$ python3 -q
>>> import numpy as np
>>> from numpy import linalg as LA
>>> np.set_printoptions(suppress=True, linewidth=200)
>>> arr = np.array([[-3, -1, -2, -3],
...     [3, 1, 2, 3],
...     [3, 1, 2, 3],
...     [-9, -3, -6, -9],
...     [3, 1, 2, 3],
...     [-6, -2, -4, -6]])
>>> arr
array([[-3, -1, -2, -3],
       [ 3,  1,  2,  3],
       [ 3,  1,  2,  3],
       [-9, -3, -6, -9],
       [ 3,  1,  2,  3],
       [-6, -2, -4, -6]])
>>> r = LA.matrix_rank(arr)
>>> r
np.int64(1)
>>> null = LA.svd(arr)[2][r:].T
>>> [int(LA.matrix_rank(arr[:i])) for i in range(1, len(arr) + 1)]
[1, 1, 1, 1, 1, 1]
>>> [int(LA.matrix_rank(arr[:, :j + 1])) for j in range(4)]
[1, 1, 1, 1]
>>> LA.matrix_rank(arr.T @ arr), LA.matrix_rank(arr @ arr.T)
(np.int64(1), np.int64(1))
>>> Uu, sv, Vt = LA.svd(arr)
>>> V = Vt[:(sv > 1e-8).sum()]
>>> rng = np.random.default_rng(6522)
>>> vec = arr[5] + -1 * arr[0] + rng.integers(2) * np.eye(4)[3]
>>> vec
array([-3., -1., -2., -3.])
>>> round(LA.norm(vec - V.T @ V @ vec), 2)
np.float64(0.0)
>>> LA.matrix_rank(np.vstack([arr, vec]))
np.int64(1)
>>> np.round(V.T @ V, 2)
array([[0.39, 0.13, 0.26, 0.39],
       [0.13, 0.04, 0.09, 0.13],
       [0.26, 0.09, 0.17, 0.26],
       [0.39, 0.13, 0.26, 0.39]])
>>> blk = np.stack([arr, 3 * arr, arr[::-1]])
>>> blk.sum(axis=0)
array([[-18,  -6, -12, -18],
       [ 15,   5,  10,  15],
       [  3,   1,   2,   3],
       [-33, -11, -22, -33],
       [ 15,   5,  10,  15],
       [-27,  -9, -18, -27]])
>>> np.einsum("bij,cij->bc", blk, blk)
array([[ 391, 1173,    0],
       [1173, 3519,    0],
       [   0,    0,  391]])
>>> LA.matrix_rank(blk.reshape(3, -1))
np.int64(2)
>>> (blk @ arr.T).shape
(3, 6, 6)
>>> np.round(LA.norm(blk, axis=(1, 2)), 2)
array([19.77, 59.32, 19.77])
>>> blk.shape
(3, 6, 4)
>>> M = np.loadtxt("mat.csv", delimiter=",")
>>> M
array([[0., 2., 4., 4., 1., 0., 5., 1., 5., 4.],
       [0., 0., 4., 0., 2., 5., 5., 2., 3., 1.],
       [0., 0., 0., 0., 3., 3., 2., 5., 0., 5.],
       [0., 0., 0., 0., 0., 1., 2., 0., 0., 0.],
       [0., 0., 0., 0., 0., 0., 4., 4., 0., 0.],
       [0., 0., 0., 0., 0., 0., 1., 2., 4., 2.],
       [0., 0., 0., 0., 0., 0., 0., 5., 2., 2.],
       [0., 0., 0., 0., 0., 0., 0., 0., 3., 1.],
       [0., 0., 0., 0., 0., 0., 0., 0., 0., 5.],
       [0., 0., 0., 0., 0., 0., 0., 0., 0., 0.]])
>>> Uu, sv, Vt = LA.svd(M)
>>> np.argmax(sv[:-1] / (sv[1:] + 1e-6)) + 1
np.int64(8)
>>> out = Uu[:, :8] @ np.diag(sv[:8]) @ Vt[:8]
>>> LA.matrix_rank(M, rtol=0.05)
np.int64(7)
>>> round(LA.norm(M - out) / LA.norm(M), 2)
np.float64(0.0)
>>> out.round(2) + 0
array([[0., 2., 4., 4., 1., 0., 5., 1., 5., 4.],
       [0., 0., 4., 0., 2., 5., 5., 2., 3., 1.],
       [0., 0., 0., 0., 3., 3., 2., 5., 0., 5.],
       [0., 0., 0., 0., 0., 1., 2., 0., 0., 0.],
       [0., 0., 0., 0., 0., 0., 4., 4., 0., 0.],
       [0., 0., 0., 0., 0., 0., 1., 2., 4., 2.],
       [0., 0., 0., 0., 0., 0., 0., 5., 2., 2.],
       [0., 0., 0., 0., 0., 0., 0., 0., 3., 1.],
       [0., 0., 0., 0., 0., 0., 0., 0., 0., 5.],
       [0., 0., 0., 0., 0., 0., 0., 0., 0., 0.]])
>>> lab = rng.permutation(10)
>>> lab
array([3, 0, 9, 4, 1, 7, 6, 2, 8, 5])
>>> out = M[lab][:, lab]
>>> np.diag(out)
array([0., 0., 0., 0., 0., 0., 0., 0., 0., 0.])
>>> np.trace(out)
np.float64(0.0)
>>> np.allclose(out, M)
False
>>> np.round(np.sort(np.abs(LA.eigvals(out))), 2)
array([0., 0., 0., 0., 0., 0., 0., 0., 0., 0.])
>>> LA.lstsq(M[:-1].T, M[-1])[2]
np.int32(8)
>>> np.round(M @ LA.pinv(M) @ M, 2) + 0
array([[0., 2., 4., 4., 1., 0., 5., 1., 5., 4.],
       [0., 0., 4., 0., 2., 5., 5., 2., 3., 1.],
       [0., 0., 0., 0., 3., 3., 2., 5., 0., 5.],
       [0., 0., 0., 0., 0., 1., 2., 0., 0., 0.],
       [0., 0., 0., 0., 0., 0., 4., 4., 0., 0.],
       [0., 0., 0., 0., 0., 0., 1., 2., 4., 2.],
       [0., 0., 0., 0., 0., 0., 0., 5., 2., 2.],
       [0., 0., 0., 0., 0., 0., 0., 0., 3., 1.],
       [0., 0., 0., 0., 0., 0., 0., 0., 0., 5.],
       [0., 0., 0., 0., 0., 0., 0., 0., 0., 0.]])
